$ python -q
>>> import numpy as np
>>> np.set_printoptions(precision=3, suppress=True, linewidth=160)
>>> W0 = np.loadtxt("dump.csv", delimiter=",")
>>> W0
array([[ 0.969, -0.012,  0.115,  0.095, -0.079,  0.018, -0.019, -0.027],
       [-0.012,  0.995,  0.046,  0.038, -0.032,  0.007, -0.008, -0.011],
       [ 0.115,  0.046,  0.573, -0.352,  0.294, -0.065,  0.07 ,  0.099],
       [ 0.095,  0.038, -0.352,  0.71 ,  0.242, -0.053,  0.058,  0.082],
       [-0.079, -0.032,  0.294,  0.242,  0.798,  0.045, -0.048, -0.068],
       [ 0.018,  0.007, -0.065, -0.053,  0.045,  0.99 ,  0.011,  0.015],
       [-0.019, -0.008,  0.07 ,  0.058, -0.048,  0.011,  0.988, -0.016],
       [-0.027, -0.011,  0.099,  0.082, -0.068,  0.015, -0.016,  0.977]])
>>> u = np.array([1, 2, -1])
>>> np.polyval(u, W0[7])
array([-1.053, -1.021, -0.791, -0.829, -1.132, -0.97 , -1.033,  1.908])
>>> np.convolve(W0[7], u)
array([-0.027, -0.065,  0.105,  0.292, -0.004, -0.204,  0.082,  0.929,  1.97 , -0.977])
>>> np.round(np.cross(W0[7, :3], W0[4, :3]), 3) + 0
array([0., 0., 0.])
>>> U, sig, Vh = np.linalg.svd(W0, full_matrices=False)
>>> U.shape, sig.shape, Vh.shape
((8, 8), (8,), (8, 8))
>>> (sig > 1e-8).sum()
np.int64(7)
>>> A = np.load("data.npy")
>>> A
array([[3, 0, 0, 0, 0],
       [1, 1, 0, 0, 0],
       [0, 2, 1, 0, 0],
       [1, 0, 3, 1, 0],
       [2, 0, 2, 0, 3]])
>>> # triangular
>>> vec = np.array([2, 0, 4, 8, 3])
>>> y = A @ vec
>>> y
array([ 6,  2,  4, 22, 21])
>>> np.linalg.solve(A, A[:, 1])
array([ 0.,  1.,  0., -0.,  0.])
>>> U, sig, Vh = np.linalg.svd(A)
>>> sig
array([5.12 , 2.822, 2.387, 2.026, 0.129])
>>> other = U[:, :4] @ np.diag(sig[:4]) @ Vh[:4]
>>> round(np.abs(A - other).max(), 3)
np.float64(0.1)
>>> np.linalg.matrix_rank(A, rtol=0.05)
np.int64(4)
>>> round(np.linalg.norm(A - other) / np.linalg.norm(A), 3)
np.float64(0.019)
>>> round(np.log10(np.linalg.cond(A)))
2
>>> np.abs(np.linalg.svd(A)[2][-1])
array([0.014, 0.122, 0.298, 0.923, 0.208])
>>> np.abs(A).max()
np.int64(3)
>>> A.sum(axis=1)
array([3, 2, 3, 5, 7])
>>> A.mean(axis=0)
array([1.4, 0.6, 1.2, 0.2, 0.6])
>>> round(np.linalg.norm(A), 3)
np.float64(6.633)
>>> np.linalg.matrix_rank(A)
np.int64(5)
>>> F = np.load("layer3.npy")
>>> F
array([[ 8.3,  2. ,  5. ,  0. , -7. ,  5. ,  1. , -9. ,  0. ,  2. ,  6. ,  1. , -8. , -9. ],
       [ 8. ,  2.3, -3. ,  0. , -5. ,  7. ,  0. , -5. , -4. ,  5. , -3. , -4. , -3. , -6. ],
       [ 7. ,  2. ,  3.3,  9. ,  0. , -5. , -6. ,  5. , -5. , -8. , -2. ,  2. ,  9. ,  5. ],
       [ 8. ,  8. , -2. , -3.7, -8. ,  6. , -2. ,  4. ,  6. , -2. ,  0. ,  1. ,  1. , -2. ],
       [ 8. ,  1. ,  5. ,  9. ,  9.3, -7. , -4. ,  3. ,  1. ,  2. ,  6. , -9. ,  3. , -4. ],
       [-4. , -2. ,  7. , -1. , -7. , -2.7,  6. ,  9. ,  5. , -1. , -9. , -4. , -1. ,  8. ],
       [ 2. , -4. ,  2. , -5. ,  9. ,  8. , -8.7,  2. ,  1. ,  5. , -2. ,  4. ,  8. ,  7. ],
       [ 7. , -9. ,  8. ,  7. , -8. ,  5. ,  7. , -2.7, -3. ,  0. ,  8. , -3. ,  8. , -7. ],
       [ 2. ,  5. ,  8. , -3. ,  9. ,  9. , -9. ,  1. ,  9.3,  7. , -4. ,  0. ,  7. ,  1. ],
       [ 4. , -7. , -4. ,  6. ,  3. ,  0. ,  4. ,  3. , -2. , -6.7, -6. , -3. ,  1. , -2. ],
       [-5. ,  2. , -7. ,  8. , -5. , -4. ,  6. ,  5. ,  3. , -1. ,  1.3,  7. , -3. ,  1. ],
       [ 4. ,  5. , -3. ,  5. ,  5. ,  2. , -4. ,  8. , -4. ,  6. ,  2. ,  7.3,  8. ,  2. ],
       [-1. ,  1. , -3. ,  0. ,  3. , -8. , -1. , -9. ,  1. , -1. ,  1. ,  3. ,  0.3, -2. ],
       [ 8. ,  2. ,  5. ,  0. , -7. ,  5. ,  1. , -9. ,  0. ,  2. ,  6. ,  1. , -8. , -8.7]])
>>> th = np.radians(180)
>>> r_ = np.eye(14)
>>> r_[3, 3] = r_[10, 10] = np.cos(th)
>>> r_[3, 10], r_[10, 3] = -np.sin(th), np.sin(th)
>>> other = F @ r_.T
>>> round(np.linalg.det(r_), 3), np.trace(r_)
(np.float64(1.0), np.float64(10.0))
>>> W = np.array([[-8, 3, 6],
...     [3, -9, -2],
...     [7, 0, -3],
...     [-2, 4, 3],
...     [-6, 5, -6],
...     [9, -2, 7],
...     [-7, 6, 8],
...     [0, -2, 1],
...     [3, 3, 4],
...     [3, -5, -6],
...     [7, 6, -1],
...     [-4, -7, -2],
...     [3, -6, -3],
...     [2, -1, 5]])
>>> c = np.array([6, -6, -1])
>>> act = np.maximum(F @ W + c, 0)
>>> (act > 0).mean(axis=0)
array([0.5  , 0.429, 0.643])
>>> np.linalg.matrix_rank(act)
np.int64(3)
>>> (act > 0).astype(int)
array([[1, 1, 1],
       [0, 0, 1],
       [0, 0, 1],
       [1, 0, 1],
       [0, 1, 0],
       [1, 0, 1],
       [1, 0, 0],
       [1, 1, 1],
       [1, 0, 0],
       [0, 1, 1],
       [0, 0, 1],
       [0, 0, 0],
       [0, 1, 0],
       [1, 1, 1]])
>>> cent = np.array([[-3, 1], [3, -2], [2, -1]])
>>> W @ cent
array([[ 45, -20],
       [-40,  23],
       [-27,  10],
       [ 24, -13],
       [ 21, -10],
       [-19,   6],
       [ 55, -27],
       [ -4,   3],
       [  8,  -7],
       [-36,  19],
       [ -5,  -4],
       [-13,  12],
       [-33,  18],
       [  1,  -1]])
>>> other = np.linalg.inv(F)
>>> round(np.linalg.cond(F), 3)
np.float64(475.751)
>>> rng = np.random.default_rng(7985)
>>> labels = rng.permutation(14)
>>> labels
array([12,  9, 13,  3,  5,  2,  7, 10,  8,  0, 11,  4,  1,  6])
>>> other = F[labels][:, labels]
>>> np.sort(np.abs(np.linalg.eigvals(other)))
array([ 0.3  ,  4.05 ,  9.33 ,  9.33 , 11.457, 11.761, 14.078, 14.078, 14.555, 14.555, 18.599, 18.599, 19.241, 19.241])
>>> np.allclose(other, F)
False
>>> J = np.load("case5.npy")
>>> J
array([[0.333, 0.111, 0.111, 0.111, 0.   , 0.222, 0.111],
       [0.   , 0.091, 0.182, 0.182, 0.182, 0.182, 0.182],
       [0.2  , 0.1  , 0.2  , 0.2  , 0.2  , 0.   , 0.1  ],
       [0.182, 0.091, 0.182, 0.091, 0.182, 0.091, 0.182],
       [0.25 , 0.   , 0.125, 0.125, 0.25 , 0.25 , 0.   ],
       [0.167, 0.333, 0.   , 0.167, 0.167, 0.167, 0.   ],
       [0.25 , 0.   , 0.125, 0.   , 0.25 , 0.25 , 0.125]])
>>> # rows sum to 1
>>> u, g = J[4], J[6]
>>> np.round(u @ u, 3)
np.float64(0.219)
>>> np.round(u @ g, 3)
np.float64(0.203)
>>> p = (u @ g) / (u @ u) * u
>>> g - p
array([ 0.018,  0.   ,  0.009, -0.116,  0.018,  0.018,  0.125])
>>> p
array([0.232, 0.   , 0.116, 0.116, 0.232, 0.232, 0.   ])
>>> round(np.linalg.norm(u + g) ** 2 + np.linalg.norm(u - g) ** 2, 3)
np.float64(0.875)
>>> def softmax(z):
...     e = np.exp(z - z.max(axis=-1, keepdims=True))
...     return e / e.sum(axis=-1, keepdims=True)
... 
>>> softmax(A).sum(axis=1)
array([1., 1., 1., 1., 1.])
>>> att = A @ A.T / np.sqrt(5)
>>> softmax(att)[3] @ A
array([1.218, 0.051, 2.672, 0.753, 0.59 ])
>>> softmax(att).round(6).argmax(axis=1)
array([0, 0, 2, 3, 4])
>>> th = np.radians(72)
>>> r_ = np.eye(7)
>>> r_[3, 3] = r_[2, 2] = np.cos(th)
>>> r_[3, 2], r_[2, 3] = -np.sin(th), np.sin(th)
>>> r_
array([[ 1.   ,  0.   ,  0.   ,  0.   ,  0.   ,  0.   ,  0.   ],
       [ 0.   ,  1.   ,  0.   ,  0.   ,  0.   ,  0.   ,  0.   ],
       [ 0.   ,  0.   ,  0.309,  0.951,  0.   ,  0.   ,  0.   ],
       [ 0.   ,  0.   , -0.951,  0.309,  0.   ,  0.   ,  0.   ],
       [ 0.   ,  0.   ,  0.   ,  0.   ,  1.   ,  0.   ,  0.   ],
       [ 0.   ,  0.   ,  0.   ,  0.   ,  0.   ,  1.   ,  0.   ],
       [ 0.   ,  0.   ,  0.   ,  0.   ,  0.   ,  0.   ,  1.   ]])
>>> other = J @ r_.T
>>> np.allclose(np.linalg.norm(J, axis=1), np.linalg.norm(other, axis=1))
True
>>> np.linalg.svd(J, compute_uv=False), np.linalg.svd(other, compute_uv=False)
(array([1.031, 0.332, 0.312, 0.231, 0.193, 0.134, 0.006]), array([1.031, 0.332, 0.312, 0.231, 0.193, 0.134, 0.006]))
>>> np.abs(other - J).max(axis=0)
array([0.   , 0.   , 0.159, 0.328, 0.   , 0.   , 0.   ])
>>> np.allclose(J @ J.T, other @ other.T)
True
>>> (np.linalg.matrix_power((r_ != 0) + (r_.T != 0) + np.eye(7), 7) > 0).astype(int)
array([[1, 0, 0, 0, 0, 0, 0],
       [0, 1, 0, 0, 0, 0, 0],
       [0, 0, 1, 1, 0, 0, 0],
       [0, 0, 1, 1, 0, 0, 0],
       [0, 0, 0, 0, 1, 0, 0],
       [0, 0, 0, 0, 0, 1, 0],
       [0, 0, 0, 0, 0, 0, 1]])
>>> (r_ != 0).astype(int)
array([[1, 0, 0, 0, 0, 0, 0],
       [0, 1, 0, 0, 0, 0, 0],
       [0, 0, 1, 1, 0, 0, 0],
       [0, 0, 1, 1, 0, 0, 0],
       [0, 0, 0, 0, 1, 0, 0],
       [0, 0, 0, 0, 0, 1, 0],
       [0, 0, 0, 0, 0, 0, 1]])
>>> r_ @ r_
array([[ 1.   ,  0.   ,  0.   ,  0.   ,  0.   ,  0.   ,  0.   ],
       [ 0.   ,  1.   ,  0.   ,  0.   ,  0.   ,  0.   ,  0.   ],
       [ 0.   ,  0.   , -0.809,  0.588,  0.   ,  0.   ,  0.   ],
       [ 0.   ,  0.   , -0.588, -0.809,  0.   ,  0.   ,  0.   ],
       [ 0.   ,  0.   ,  0.   ,  0.   ,  1.   ,  0.   ,  0.   ],
       [ 0.   ,  0.   ,  0.   ,  0.   ,  0.   ,  1.   ,  0.   ],
       [ 0.   ,  0.   ,  0.   ,  0.   ,  0.   ,  0.   ,  1.   ]])
>>> np.round(np.linalg.det(r_), 3)
np.float64(1.0)
>>> labels = rng.permutation(7)
>>> labels
array([5, 4, 6, 3, 1, 2, 0])
>>> other = J[labels][:, labels]
>>> np.round(np.linalg.det(other), 3), np.round(np.linalg.det(J[labels]), 3)
(np.float64(0.0), np.float64(0.0))
>>> round(float(np.trace(other)), 3)
1.257
>>> mat = np.load("m.npy")
>>> mat
array([[ 0.847,  0.254,  0.254,  0.153, -0.356,  0.051],
       [ 0.254,  0.576, -0.424, -0.254,  0.593, -0.085],
       [ 0.254, -0.424,  0.576, -0.254,  0.593, -0.085],
       [ 0.153, -0.254, -0.254,  0.847,  0.356, -0.051],
       [-0.356,  0.593,  0.593,  0.356,  0.169,  0.119],
       [ 0.051, -0.085, -0.085, -0.051,  0.119,  0.983]])
>>> # symmetric
>>> u = np.array([-3, -3, 3, -2, 3, 2])
>>> other = mat + np.outer(u, np.eye(6)[0])
>>> other
array([[-2.153,  0.254,  0.254,  0.153, -0.356,  0.051],
       [-2.746,  0.576, -0.424, -0.254,  0.593, -0.085],
       [ 3.254, -0.424,  0.576, -0.254,  0.593, -0.085],
       [-1.847, -0.254, -0.254,  0.847,  0.356, -0.051],
       [ 2.644,  0.593,  0.593,  0.356,  0.169,  0.119],
       [ 2.051, -0.085, -0.085, -0.051,  0.119,  0.983]])
>>> round(np.linalg.det(other) / np.linalg.det(mat), 3), round(1 + np.linalg.solve(mat, u)[0], 3)
(np.float64(-2.814), np.float64(-2.814))
>>> np.linalg.matrix_rank(np.linalg.inv(other) - np.linalg.inv(mat), tol=1e-8)
np.int64(1)
>>> vec = np.array([-2, -1, -2, -1, 1, 1])
>>> round(float(np.linalg.norm(vec)), 3), round(np.linalg.norm(mat @ vec), 3)
(3.464, np.float64(3.464))
>>> np.round(np.linalg.det(mat), 3)
np.float64(-1.0)
>>> [p for p in range(1, 25) if np.allclose(np.linalg.matrix_power(mat, p), np.eye(6))]
[2, 4, 6, 8, 10, 12, 14, 16, 18, 20, 22, 24]
>>> mat.T @ (mat @ vec)
array([-2., -1., -2., -1.,  1.,  1.])
>>> labels = rng.permutation(6)
>>> other = mat[:, labels] * rng.choice([-1, 1], 6)
>>> other
array([[ 0.847, -0.254,  0.254,  0.356, -0.153, -0.051],
       [ 0.254, -0.576, -0.424, -0.593,  0.254,  0.085],
       [ 0.254,  0.424,  0.576, -0.593,  0.254,  0.085],
       [ 0.153,  0.254, -0.254, -0.356, -0.847,  0.051],
       [-0.356, -0.593,  0.593, -0.169, -0.356, -0.119],
       [ 0.051,  0.085, -0.085, -0.119,  0.051, -0.983]])
>>> U, _, Vh = np.linalg.svd(mat.T @ other)
>>> np.round(U @ Vh, 3) + 0
array([[ 1.,  0.,  0.,  0.,  0.,  0.],
       [ 0., -1.,  0.,  0.,  0.,  0.],
       [ 0.,  0.,  1.,  0.,  0.,  0.],
       [ 0.,  0.,  0.,  0., -1.,  0.],
       [ 0.,  0.,  0., -1.,  0.,  0.],
       [ 0.,  0.,  0.,  0.,  0., -1.]])
>>> np.allclose(other, other.T)
False
>>> round(float(np.linalg.det(other)), 3)
1.0
>>> round(float(np.trace(other)), 3)
-0.847
>>> np.allclose(other @ other.T, other.T @ other)
True
>>> vals, vecs = np.linalg.eigh(mat)
>>> np.round(vecs.T @ mat @ vecs, 3) + 0
array([[-1.,  0.,  0.,  0.,  0.,  0.],
       [ 0.,  1.,  0.,  0.,  0.,  0.],
       [ 0.,  0.,  1.,  0.,  0.,  0.],
       [ 0.,  0.,  0.,  1.,  0.,  0.],
       [ 0.,  0.,  0.,  0.,  1.,  0.],
       [ 0.,  0.,  0.,  0.,  0.,  1.]])
>>> np.unique(vals.round(6) + 0, return_counts=True)[1]
array([1, 5])
>>> (vals > 1e-8).sum(), (vals < -1e-8).sum()
(np.int64(5), np.int64(1))
>>> vals
array([-1.,  1.,  1.,  1.,  1.,  1.])
>>> m1 = 0.7 ** np.abs(np.subtract.outer(np.arange(7), np.arange(7)))
>>> m1
array([[1.   , 0.7  , 0.49 , 0.343, 0.24 , 0.168, 0.118],
       [0.7  , 1.   , 0.7  , 0.49 , 0.343, 0.24 , 0.168],
       [0.49 , 0.7  , 1.   , 0.7  , 0.49 , 0.343, 0.24 ],
       [0.343, 0.49 , 0.7  , 1.   , 0.7  , 0.49 , 0.343],
       [0.24 , 0.343, 0.49 , 0.7  , 1.   , 0.7  , 0.49 ],
       [0.168, 0.24 , 0.343, 0.49 , 0.7  , 1.   , 0.7  ],
       [0.118, 0.168, 0.24 , 0.343, 0.49 , 0.7  , 1.   ]])
>>> # symmetric
>>> Q, r_ = np.linalg.qr(m1)
>>> np.trace(Q @ Q.T)
np.float64(7.0)
>>> np.round(Q.T @ Q, 3) + 0
array([[1., 0., 0., 0., 0., 0., 0.],
       [0., 1., 0., 0., 0., 0., 0.],
       [0., 0., 1., 0., 0., 0., 0.],
       [0., 0., 0., 1., 0., 0., 0.],
       [0., 0., 0., 0., 1., 0., 0.],
       [0., 0., 0., 0., 0., 1., 0.],
       [0., 0., 0., 0., 0., 0., 1.]])
>>> round(abs(r_[0, 0]), 3), round(np.linalg.norm(m1[:, 0]), 3)
(np.float64(1.396), np.float64(1.396))
>>> vals, vecs = np.linalg.eigh(m1)
>>> vec = np.array([1, -2, 1, 0, 3, 0, 3])
>>> round(np.abs(m1).sum(axis=1).max(), 3), round(np.abs(vals).max(), 3)
(np.float64(4.066), np.float64(3.679))
>>> (np.sign(vecs[:, -1].round(6)) == np.sign(vecs[0, -1].round(6))).astype(int)
array([1, 1, 1, 1, 1, 1, 1])
>>> np.linalg.eigvalsh(m1[1:, 1:])
array([0.188, 0.229, 0.325, 0.566, 1.276, 3.417])
>>> round(float(vec @ m1 @ vec), 3)
28.594
>>> vecs * np.abs(vals) @ vecs.T
array([[1.   , 0.7  , 0.49 , 0.343, 0.24 , 0.168, 0.118],
       [0.7  , 1.   , 0.7  , 0.49 , 0.343, 0.24 , 0.168],
       [0.49 , 0.7  , 1.   , 0.7  , 0.49 , 0.343, 0.24 ],
       [0.343, 0.49 , 0.7  , 1.   , 0.7  , 0.49 , 0.343],
       [0.24 , 0.343, 0.49 , 0.7  , 1.   , 0.7  , 0.49 ],
       [0.168, 0.24 , 0.343, 0.49 , 0.7  , 1.   , 0.7  ],
       [0.118, 0.168, 0.24 , 0.343, 0.49 , 0.7  , 1.   ]])
